% python3 -q
>>> import numpy as np
>>> from numpy import linalg as LA
>>> np.set_printoptions(suppress=True, linewidth=100)
>>> rnd = lambda a: np.round(a, 3) + 0
>>> J = np.load("w.npy")
>>> J
array([[ 1.186, -0.7  , -1.   ],
       [ 0.972,  0.   , -1.3  ],
       [-0.982,  0.1  ,  0.9  ],
       [ 0.651,  0.   , -0.6  ],
       [-0.863,  1.   ,  0.9  ],
       [ 0.841, -0.2  , -0.5  ],
       [-0.183,  0.9  , -0.1  ],
       [ 1.656,  0.3  , -1.9  ],
       [-0.785, -0.1  ,  0.5  ],
       [-0.72 , -0.9  ,  0.4  ],
       [-2.321, -0.2  ,  1.7  ],
       [ 1.075,  0.2  , -0.7  ],
       [ 0.886,  0.7  , -1.2  ],
       [ 0.594,  0.8  , -0.5  ],
       [-0.878, -0.2  ,  1.   ],
       [-0.071, -1.8  , -0.1  ],
       [-1.347, -0.7  ,  1.6  ],
       [-0.128,  1.3  ,  0.   ],
       [-0.177, -0.1  ,  0.2  ],
       [-1.132,  1.8  ,  1.   ],
       [ 0.478, -0.7  , -0.2  ],
       [ 0.399,  0.3  , -0.7  ],
       [ 1.569,  1.4  , -1.3  ],
       [ 0.008, -0.4  ,  0.   ],
       [-0.451, -0.7  ,  0.3  ]])
>>> labels = J[:, 2] > np.median(J[:, 2])
>>> r0 = J[labels].mean(axis=0) - J[~labels].mean(axis=0)
>>> ((J - J.mean(axis=0)) @ r0 > 0).astype(int)
array([0, 0, 1, 0, 1, 0, 1, 0, 1, 1, 1, 0, 0, 0, 1, 1, 1, 1, 1, 1, 0, 0, 0, 1, 1])
>>> print(np.argsort(-np.abs(r0).round(6), kind="stable"))
[0 2 1]
>>> labels.astype(int)
array([0, 0, 1, 0, 1, 0, 0, 0, 1, 1, 1, 0, 0, 0, 1, 0, 1, 1, 1, 1, 0, 0, 0, 1, 1])
>>> (((J - J.mean(axis=0)) @ r0 > 0) == labels).mean()
np.float64(0.92)
>>> print(rnd(r0))
[-1.588 -0.017  1.485]
>>> A2 = J / LA.norm(J, axis=1, keepdims=True)
>>> C2 = A2 @ A2.T
>>> (C2 - 2 * np.eye(25)).round(6).argmax(axis=1)
array([ 5,  7, 10,  7, 19,  0, 17,  1, 10, 24,  8,  3, 21, 22, 16, 23, 18,  6, 16,  4,  0, 12, 13,
       15,  9])
>>> print(np.argwhere(np.triu(np.abs(C2) > 0.95, 1)))
[[ 0  4]
 [ 0  5]
 [ 1  2]
 [ 1  3]
 [ 1  7]
 [ 1 10]
 [ 1 14]
 [ 2  3]
 [ 2  5]
 [ 2  7]
 [ 2  8]
 [ 2 10]
 [ 2 11]
 [ 2 14]
 [ 3  5]
 [ 3  7]
 [ 3  8]
 [ 3 10]
 [ 3 11]
 [ 3 14]
 [ 4 19]
 [ 5  8]
 [ 5 10]
 [ 6 15]
 [ 6 17]
 [ 6 23]
 [ 7  8]
 [ 7 10]
 [ 7 11]
 [ 7 14]
 [ 7 16]
 [ 7 18]
 [ 7 21]
 [ 8 10]
 [ 8 11]
 [ 8 14]
 [ 9 13]
 [ 9 22]
 [ 9 24]
 [10 11]
 [10 14]
 [11 14]
 [12 14]
 [12 16]
 [12 18]
 [12 21]
 [12 22]
 [13 22]
 [13 24]
 [14 16]
 [14 18]
 [14 21]
 [15 17]
 [15 23]
 [16 18]
 [16 21]
 [17 23]
 [18 21]
 [18 22]
 [19 20]]
>>> C2 = np.cov(J, rowvar=False)
>>> rnd(np.corrcoef(J.T))
array([[ 1.   ,  0.112, -0.967],
       [ 0.112,  1.   , -0.127],
       [-0.967, -0.127,  1.   ]])
>>> rnd(C2)
array([[ 0.99 ,  0.092, -0.896],
       [ 0.092,  0.675, -0.097],
       [-0.896, -0.097,  0.868]])
>>> print(np.argwhere(np.triu(np.abs(np.corrcoef(J.T)) > 0.8, 1)))
[[0 2]]
>>> print(np.argsort(-J.std(axis=0).round(6), kind="stable"))
[0 2 1]
>>> C2.shape
(3, 3)
>>> rnd(J.std(axis=0))
array([0.975, 0.805, 0.913])
>>> X = np.load("mat.npy")
>>> X
array([[-0.014,  5.015,  4.997,  0.91 , -4.042, -1.048],
       [-0.057,  4.966,  5.019,  1.065, -4.002, -1.064],
       [ 0.048,  4.961,  5.022,  1.023, -4.034, -1.072],
       [-0.052,  5.029,  4.972,  0.964, -3.985, -0.954],
       [-0.012,  5.005,  4.97 ,  1.003, -3.973, -0.93 ],
       [ 0.985,  0.052, -1.984,  2.981,  3.987, -0.917],
       [ 1.031,  0.049, -1.992,  2.972,  3.903, -1.014],
       [ 1.092,  0.008, -1.989,  2.941,  4.045, -0.941],
       [ 1.022, -0.073, -2.016,  3.029,  4.044, -0.964],
       [ 1.082,  0.03 , -1.982,  3.065,  4.077, -0.963],
       [ 3.015, -0.983, -3.97 , -2.939, -1.965,  0.066],
       [ 3.015, -1.053, -4.021, -3.014, -2.038,  0.028],
       [ 3.062, -1.058, -4.039, -2.981, -1.952,  0.037],
       [ 3.03 , -1.053, -3.98 , -2.93 , -2.04 ,  0.105],
       [ 2.911, -1.055, -4.108, -2.988, -1.946, -0.009]])
>>> cen = X - X.mean(axis=0)
>>> evecs = LA.svd(cen)[2][:3]
>>> A2 = cen - cen @ evecs.T @ evecs
>>> LA.norm(A2, axis=1).round(6).argmax()
np.int64(2)
>>> K = np.load("case9.npy")
>>> K
array([[ 3,  4,  5,  6,  7,  8],
       [ 9, 10, 11, 12, 13, 14],
       [15, 16, 17, 18, 19, 20],
       [21, 22, 23, 24, 25, 26],
       [27, 28, 29, 30, 31, 32]])
>>> w1 = np.array([[1, 3, -7],
...     [-8, 8, 5],
...     [7, -5, 9],
...     [-2, 9, 4],
...     [-2, 5, 9],
...     [3, -3, -4]])
>>> b = np.array([0, 1, 3])
>>> H = np.maximum(K @ w1 + b, 0)
>>> print(H)
[[  4  82 102]
 [  0 184 198]
 [  0 286 294]
 [  0 388 390]
 [  0 490 486]]
>>> (H > 0).astype(int)
array([[1, 1, 1],
       [0, 1, 1],
       [0, 1, 1],
       [0, 1, 1],
       [0, 1, 1]])
>>> cent = np.array([[0, 0], [0, 1], [3, 0]])
>>> (H @ cent).round(6).argmax(axis=1)
array([0, 0, 0, 0, 0])
>>> print(H @ cent)
[[ 306   82]
 [ 594  184]
 [ 882  286]
 [1170  388]
 [1458  490]]
>>> cen = J - J.mean(axis=0)
>>> left, s, vt = LA.svd(cen, full_matrices=False)
>>> rnd(vt[0] * np.sign(vt[0, np.abs(vt[0]).argmax()]))
array([ 0.726,  0.113, -0.679])
>>> print(LA.matrix_rank(cen))
3
>>> print(rnd(cen.mean(axis=0)))
[0. 0. 0.]
>>> rnd(s ** 2 / (s ** 2).sum())
array([0.728, 0.26 , 0.012])
>>> A2 = K[0, 0] * K[1:] - np.outer(K[1:, 0], K[0])
>>> A2
array([[   0,   -6,  -12,  -18,  -24,  -30],
       [   0,  -12,  -24,  -36,  -48,  -60],
       [   0,  -18,  -36,  -54,  -72,  -90],
       [   0,  -24,  -48,  -72,  -96, -120]])
>>> LA.matrix_rank(A2), LA.matrix_rank(K)
(np.int64(1), np.int64(2))
>>> K[:, 0] / K[0, 0]
array([1., 3., 5., 7., 9.])
>>> np.flatnonzero(~A2.round(6).any(axis=1))
array([], dtype=int64)
>>> [round(float(x), 3) for x in LA.svd(K, compute_uv=False)[:3]]
[106.857, 4.068, 0.0]
>>> LA.cond(K) > 100
np.True_
>>> print(np.argsort(-LA.norm(K, axis=0).round(6), kind="stable")[:3])
[5 4 3]
>>> left, s, vt = LA.svd(K)
>>> print(rnd(s))
[106.857   4.068   0.      0.      0.   ]
>>> A2 = left[:, :2] @ np.diag(s[:2]) @ vt[:2]
>>> print(rnd(LA.norm(K - A2, 2)), rnd(s[2]))
0.0 0.0
>>> rnd(np.abs(K - A2).max())
np.float64(0.0)
>>> rnd(LA.norm(K - A2) / LA.norm(K))
np.float64(0.0)
>>> data = np.loadtxt("x.csv", delimiter=",")
>>> print(rnd(data))
[[ 21.384  -9.701 -21.594  29.383  13.736   3.79 ]
 [ 20.331  -9.188 -20.894  28.322  13.281   3.434]
 [ 16.307  -7.214 -18.142  24.185  11.507   2.133]
 [ 12.359  -5.254 -15.288  19.965   9.694   0.964]
 [  6.186  -2.134 -10.294  12.809   6.595  -0.518]
 [  3.119  -0.566  -7.3     8.714   4.781  -0.951]
 [  2.247  -0.124  -6.303   7.395   4.182  -0.997]
 [  0.496   0.711  -3.759   4.173   2.649  -0.838]
 [  0.141   0.84   -2.988   3.248   2.174  -0.702]
 [  0.119   0.846  -2.931   3.181   2.138  -0.69 ]
 [  0.056   0.862  -2.76    2.98    2.031  -0.653]
 [ -0.152   0.867  -1.991   2.099   1.537  -0.465]
 [ -0.214   0.801  -1.508   1.565   1.212  -0.33 ]
 [ -0.222   0.739  -1.252   1.289   1.032  -0.257]
 [ -0.127   0.365  -0.442   0.445   0.406  -0.049]
 [  0.216  -0.994   0.716  -0.739  -0.878  -0.29 ]
 [  0.218  -1.026   0.733  -0.758  -0.905  -0.308]
 [  0.125  -1.875   1.125  -1.25   -1.625  -1.   ]
 [  0.086  -1.996   1.174  -1.322  -1.733  -1.132]
 [  0.015  -2.173   1.245  -1.429  -1.893  -1.343]
 [ -0.463  -2.896   1.525  -1.925  -2.61   -2.429]
 [ -0.492  -2.928   1.537  -1.949  -2.645  -2.486]
 [ -5.432  -5.114   2.746  -4.993  -6.177  -9.642]
 [ -8.143  -5.566   3.281  -6.487  -7.629 -12.934]
 [ -8.443  -5.603   3.34   -6.651  -7.783 -13.287]
 [ -9.779  -5.746   3.599  -7.378  -8.452 -14.836]
 [-10.581  -5.816   3.755  -7.814  -8.844 -15.751]
 [-12.356  -5.933   4.1    -8.776  -9.693 -17.742]
 [-13.573  -5.989   4.337  -9.435 -10.261 -19.083]]
>>> np.abs(np.diag(LA.qr(data)[1])) > 1e-9
array([ True,  True,  True, False, False, False])
